$ python -q
>>> import numpy as np
>>> np.set_printoptions(precision=4, suppress=True, linewidth=140, legacy="1.25")
>>> def rnd(a):
...     return np.round(a, 4) + 0
... 
>>> rng = np.random.default_rng(7960)
>>> J = rng.normal(size=(28, 6))
>>> J = 3 * J / np.linalg.norm(J, axis=1, keepdims=True)
>>> print(rnd(J))
[[-0.9455 -0.7764 -1.032   1.3611 -0.8433 -1.9684]
 [ 1.4902 -2.42    0.4642  0.3365  0.5577  0.5324]
 [ 1.4234 -1.1114 -1.0791  1.2889  0.0661  1.7055]
 [ 0.5397  0.3878 -0.8351 -2.4236 -1.1329  0.8389]
 [-0.8904  0.189  -1.3225 -1.7794  1.6804 -0.6577]
 [-1.2954 -1.8282 -0.5641 -1.8983 -0.0498  0.2353]
 [-0.6808  2.0522  1.0403 -0.2067 -0.7494  1.6242]
 [ 1.7849  0.6358  0.3529  0.9466  0.1016  2.0926]
 [ 0.1061 -0.8659  2.2982  0.5502  0.9633 -1.3141]
 [-0.3399 -1.599  -0.5024  0.8838  0.5949  2.2227]
 [ 0.4373 -0.3264 -0.6786  1.8495 -1.129   1.8832]
 [ 0.6647 -0.4841  0.3854 -1.3765 -0.9001 -2.3389]
 [-2.1119  0.2068  0.1247 -0.7089 -0.3685  1.9604]
 [ 0.653  -1.4545  1.6645  1.7671  0.3645 -0.6573]
 [-0.715  -0.8314 -0.3098 -2.4426  1.0702 -0.768 ]
 [-0.1527  1.2529 -0.9261 -2.244  -1.2057 -0.2447]
 [-0.9497  1.4803  0.5124 -0.2819 -1.3973 -1.9006]
 [ 0.0161  2.8618 -0.6148  0.4019  0.4774  0.2058]
 [-0.3307 -2.0426 -0.3256 -1.3633 -0.8162 -1.4448]
 [-0.7417 -2.5685  0.5797 -1.2212 -0.1585  0.0188]
 [ 1.0059  0.186  -0.6669 -2.083   0.3832 -1.7387]
 [-0.729  -0.1367  1.3416 -0.2038 -2.5547 -0.2859]
 [-0.3418 -1.3643  1.6664  0.5712 -1.4585 -1.3384]
 [ 1.0534  1.4136 -1.6963 -0.3962 -1.0344  1.3372]
 [-0.6605 -2.034  -0.5679  0.2365  1.7073 -1.0646]
 [-1.5252 -0.8799  1.267   1.7934  0.9016  0.5152]
 [ 1.1971  1.2834  1.8431 -0.8535  0.1043  1.3355]
 [-1.0941  2.4393 -0.2605  1.0658 -0.7716 -0.2322]]
>>> D = np.linalg.norm(J[:, None] - J[None], axis=-1)
>>> print(np.flatnonzero(D[14] < D.mean() / 2))
[ 4  5 14]
>>> print(D[14].round(6).argsort(kind="stable")[:4])
[14  4  5 20]
>>> idx = rng.permutation(6)
>>> other = J[:, idx] * rng.choice([-1, 1], 6)
>>> print(rnd(other))
[[-0.7764 -1.9684  0.9455 -1.3611 -1.032  -0.8433]
 [-2.42    0.5324 -1.4902 -0.3365  0.4642  0.5577]
 [-1.1114  1.7055 -1.4234 -1.2889 -1.0791  0.0661]
 [ 0.3878  0.8389 -0.5397  2.4236 -0.8351 -1.1329]
 [ 0.189  -0.6577  0.8904  1.7794 -1.3225  1.6804]
 [-1.8282  0.2353  1.2954  1.8983 -0.5641 -0.0498]
 [ 2.0522  1.6242  0.6808  0.2067  1.0403 -0.7494]
 [ 0.6358  2.0926 -1.7849 -0.9466  0.3529  0.1016]
 [-0.8659 -1.3141 -0.1061 -0.5502  2.2982  0.9633]
 [-1.599   2.2227  0.3399 -0.8838 -0.5024  0.5949]
 [-0.3264  1.8832 -0.4373 -1.8495 -0.6786 -1.129 ]
 [-0.4841 -2.3389 -0.6647  1.3765  0.3854 -0.9001]
 [ 0.2068  1.9604  2.1119  0.7089  0.1247 -0.3685]
 [-1.4545 -0.6573 -0.653  -1.7671  1.6645  0.3645]
 [-0.8314 -0.768   0.715   2.4426 -0.3098  1.0702]
 [ 1.2529 -0.2447  0.1527  2.244  -0.9261 -1.2057]
 [ 1.4803 -1.9006  0.9497  0.2819  0.5124 -1.3973]
 [ 2.8618  0.2058 -0.0161 -0.4019 -0.6148  0.4774]
 [-2.0426 -1.4448  0.3307  1.3633 -0.3256 -0.8162]
 [-2.5685  0.0188  0.7417  1.2212  0.5797 -0.1585]
 [ 0.186  -1.7387 -1.0059  2.083  -0.6669  0.3832]
 [-0.1367 -0.2859  0.729   0.2038  1.3416 -2.5547]
 [-1.3643 -1.3384  0.3418 -0.5712  1.6664 -1.4585]
 [ 1.4136  1.3372 -1.0534  0.3962 -1.6963 -1.0344]
 [-2.034  -1.0646  0.6605 -0.2365 -0.5679  1.7073]
 [-0.8799  0.5152  1.5252 -1.7934  1.267   0.9016]
 [ 1.2834  1.3355 -1.1971  0.8535  1.8431  0.1043]
 [ 2.4393 -0.2322  1.0941 -1.0658 -0.2605 -0.7716]]
>>> Uu, _, Vh = np.linalg.svd(J.T @ other)
>>> print(rnd(Uu @ Vh))
[[ 0.  0. -1.  0.  0.  0.]
 [ 1.  0.  0.  0.  0.  0.]
 [ 0.  0.  0.  0.  1.  0.]
 [ 0.  0.  0. -1.  0.  0.]
 [ 0.  0.  0.  0.  0.  1.]
 [ 0.  1.  0.  0.  0.  0.]]
>>> print(idx)
[1 5 0 3 2 4]
>>> print(rnd(np.linalg.norm(other[22] - other[18])))
2.9317
>>> print(rnd(np.linalg.norm(other, "nuc")))
37.8761
>>> print(rnd(np.linalg.norm(other, axis=0)))
[7.8408 7.1796 5.2399 7.1991 5.5383 5.3869]
>>> print(rnd(np.linalg.norm(other) ** 2 / np.linalg.norm(other, 2) ** 2))
3.5366
>>> print(rnd(np.linalg.norm(other, axis=1)))
[3. 3. 3. 3. 3. 3. 3. 3. 3. 3. 3. 3. 3. 3. 3. 3. 3. 3. 3. 3. 3. 3. 3. 3. 3. 3. 3. 3.]
>>> W1 = np.array([[0, -6, 9, -4, -2, 8],
...     [-7, 6, 5, -7, -3, -8],
...     [7, 9, -6, -7, 6, -5],
...     [-9, -1, -7, -1, 0, -8],
...     [6, -1, 8, -9, -8, 0],
...     [-4, -8, -4, 5, 6, -5]])
>>> coef = np.array([-5, -4, -8, -8, -9, -6])
>>> hid = np.maximum(J @ W1 + coef, 0)
>>> print(rnd((hid > 0).mean(axis=0)))
[0.4643 0.5357 0.2857 0.4286 0.3214 0.4286]
>>> print(np.linalg.matrix_rank(hid))
6
>>> basis = np.array([[1, -1, 2],
...     [-1, -2, -2],
...     [-2, 2, 0],
...     [1, -1, 1],
...     [-2, -1, 2],
...     [0, 2, 0]])
>>> print(W1 @ basis)
[[-12  52   4]
 [-24  -1 -39]
 [ -9 -46   1]
 [  5 -18 -17]
 [ -2  29 -11]
 [  5  -9  25]]
>>> print((hid @ basis).round(6).argmax(axis=1))
[0 2 0 1 1 2 2 0 2 2 2 1 2 2 2 1 0 1 2 2 1 2 2 1 2 0 2 0]
>>> Xs = (J - J.mean(axis=0)) / J.std(axis=0)
>>> print(np.argwhere(np.abs(Xs) > 2))
[[ 8  2]
 [12  0]
 [17  1]
 [21  4]]
>>> coef = np.linalg.lstsq(np.delete(Xs, 0, axis=1), Xs[:, 0])[0]
>>> print(rnd(coef))
[ 0.0011 -0.0116  0.0477  0.0225  0.1808]
>>> A = np.load("arr.npy")
>>> print(A)
[[ 0  0  0 -1]
 [ 0 -2  0  0]
 [ 0  0 -1  0]
 [-2  0  0  0]]
>>> # splits into 3 blocks
>>> Q, vecs = np.linalg.qr(A[:, :3])[0], np.linalg.qr(A[:, 3:])[0]
>>> s = np.linalg.svd(Q.T @ vecs, compute_uv=False)
>>> print(np.degrees(np.arccos(s.clip(0, 1))))
[90.]
>>> Q = A.astype(float).copy()
>>> for j in range(4):
...     Q[:, j] -= Q[:, :j] @ (Q[:, :j].T @ Q[:, j])
...     Q[:, j] /= np.linalg.norm(Q[:, j])
... 
>>> print(Q.T @ Q)
[[1. 0. 0. 0.]
 [0. 1. 0. 0.]
 [0. 0. 1. 0.]
 [0. 0. 0. 1.]]
>>> print(Q.T @ A)
[[2. 0. 0. 0.]
 [0. 2. 0. 0.]
 [0. 0. 1. 0.]
 [0. 0. 0. 1.]]
>>> other = A / np.sqrt((A ** 2).mean(axis=1, keepdims=True))
>>> print(np.linalg.matrix_rank(other) == np.linalg.matrix_rank(A))
True
>>> print(np.linalg.matrix_rank(A - A.mean(axis=1, keepdims=True)))
3
>>> E = np.array([[0.0, 1.0, 1.0, 1.0, 1.0],
...     [1.0, 0.0, 1.0, 1.0, 1.0],
...     [1.0, 1.0, 0.0, 1.0, 1.0],
...     [1.0, 1.0, 1.0, 0.0, 1.0],
...     [1.0, 1.0, 1.0, 1.0, 0.0]])
>>> # symmetric
>>> idx = rng.permutation(5)
>>> print(idx)
[2 0 4 3 1]
>>> other = E[idx][:, idx]
>>> print(rnd(np.sort(np.abs(np.linalg.eigvals(other)))))
[1. 1. 1. 1. 4.]
>>> r0, v = A[1], A[2]
>>> print(r0 @ r0)
4
>>> print(r0 @ v)
0
>>> pr = (r0 @ v) / (r0 @ r0) * r0
>>> print(rnd(np.linalg.norm(r0 + v) ** 2 + np.linalg.norm(r0 - v) ** 2))
10.0
>>> print(pr)
[ 0. -0.  0.  0.]
>>> basis = 20 * np.array([[-0.2, 0.4, -0.3, -0.4],
...     [0.7, -1.2, 0.8, 0.1],
...     [-0.9, -1.2, -0.9, 0.2]])
>>> idx = rng.integers(0, 3, 16)
>>> m1 = basis[idx] + rng.normal(size=(16, 4))
>>> print(rnd(m1))
[[ 15.3619 -24.7946  16.6611   2.3704]
 [ -4.3745   7.9501  -6.2805  -8.337 ]
 [ -2.7662   7.4474  -5.6099  -8.7326]
 [-17.3069 -23.7581 -18.897    5.0887]
 [ -3.2408   8.8359  -7.425   -9.3501]
 [-20.153  -23.8414 -17.7412   4.1407]
 [ -3.3998   9.0241  -6.3656  -6.5696]
 [ 13.8939 -25.2759  15.2178   2.0865]
 [ -3.29     8.5208  -7.2196  -8.1761]
 [ -3.7477   7.7364  -6.8423  -9.0098]
 [ 13.2589 -24.2397  16.0736   2.2659]
 [ -3.0602   7.1841  -5.5992  -7.7064]
 [ -4.0897   8.6096  -4.8989  -7.7824]
 [ 14.5469 -23.4491  15.8452   2.2754]
 [ -3.9782   8.3824  -6.9842  -6.4002]
 [-15.8738 -24.0128 -19.4716   2.4418]]
>>> Xs = (m1 - m1.mean(axis=0)) / m1.std(axis=0)
>>> print(np.argwhere(np.abs(Xs) > 2))
[]
>>> print(rnd(Xs.std(axis=0)))
[1. 1. 1. 1.]
>>> coef = np.linalg.lstsq(np.delete(Xs, 1, axis=1), Xs[:, 1])[0]
>>> print(rnd(1 - np.var(Xs[:, 1] - np.delete(Xs, 1, axis=1) @ coef)))
0.9737
>>> print(rnd(coef))
[-0.2383  0.1254 -0.986 ]
>>> print(np.abs(coef).argmax())
2
>>> idx = m1[:, 0] > np.median(m1[:, 0])
>>> r0 = m1[idx].mean(axis=0) - m1[~idx].mean(axis=0)
>>> print(idx.astype(int))
[1 0 1 0 1 0 0 1 1 0 1 1 0 1 0 0]
>>> print(rnd(r0))
[14.7035 -4.4827 15.6782  0.1826]
>>> P = m1 @ np.linalg.solve(m1.T @ m1, m1.T)
>>> print(rnd(np.linalg.eigvalsh(P)))
[0. 0. 0. 0. 0. 0. 0. 0. 0. 0. 0. 0. 1. 1. 1. 1.]
>>> print(rnd(P @ m1[:, 2]))
[ 16.6611  -6.2805  -5.6099 -18.897   -7.425  -17.7412  -6.3656  15.2178  -7.2196  -6.8423  16.0736  -5.5992  -4.8989  15.8452  -6.9842
 -19.4716]
>>> W0 = np.loadtxt("dump.csv", delimiter=",")
>>> print(W0)
[[-18.  18. -24. -42.  24.]
 [ 15. -15.  20.  35. -20.]
 [-27.  27. -36. -63.  36.]
 [  6.  -6.   8.  14.  -8.]]
>>> # looks like rank 1
>>> other = W0 / np.linalg.norm(W0, axis=1, keepdims=True)
>>> cov = other @ other.T
>>> print(np.argwhere(np.triu(np.abs(cov) > 0.95, 1)))
[[0 1]
 [0 2]
 [0 3]
 [1 2]
 [1 3]
 [2 3]]
>>> Uu, s, Vh = np.linalg.svd(W0)
>>> print(np.argmax(s[:-1] / (s[1:] + 1e-6)) + 1)
1
>>> print(rnd(s))
[120.2248   0.       0.       0.    ]
>>> other = Uu[:, :1] @ np.diag(s[:1]) @ Vh[:1]
>>> print(rnd(np.abs(W0 - other).max()))
0.0
>>> print(np.linalg.matrix_rank(other))
1
>>> print(rnd(np.linalg.norm(W0 - other, 2)), rnd(s[1]))
0.0 0.0
>>> Uu, s, Vh = np.linalg.svd(W0)
>>> vecs = Vh[:(s > 1e-8).sum()]
>>> x0 = W0[3] + 3 * W0[0] + rng.integers(2) * np.eye(5)[4]
>>> print(x0)
[ -48.   48.  -64. -112.   64.]
>>> print(np.linalg.matrix_rank(np.vstack([W0, x0])))
1
>>> print(rnd(vecs.T @ vecs))
[[ 0.0909 -0.0909  0.1212  0.2121 -0.1212]
 [-0.0909  0.0909 -0.1212 -0.2121  0.1212]
 [ 0.1212 -0.1212  0.1616  0.2828 -0.1616]
 [ 0.2121 -0.2121  0.2828  0.4949 -0.2828]
 [-0.1212  0.1212 -0.1616 -0.2828  0.1616]]
>>> print(np.allclose(vecs.T @ vecs @ x0, x0))
True
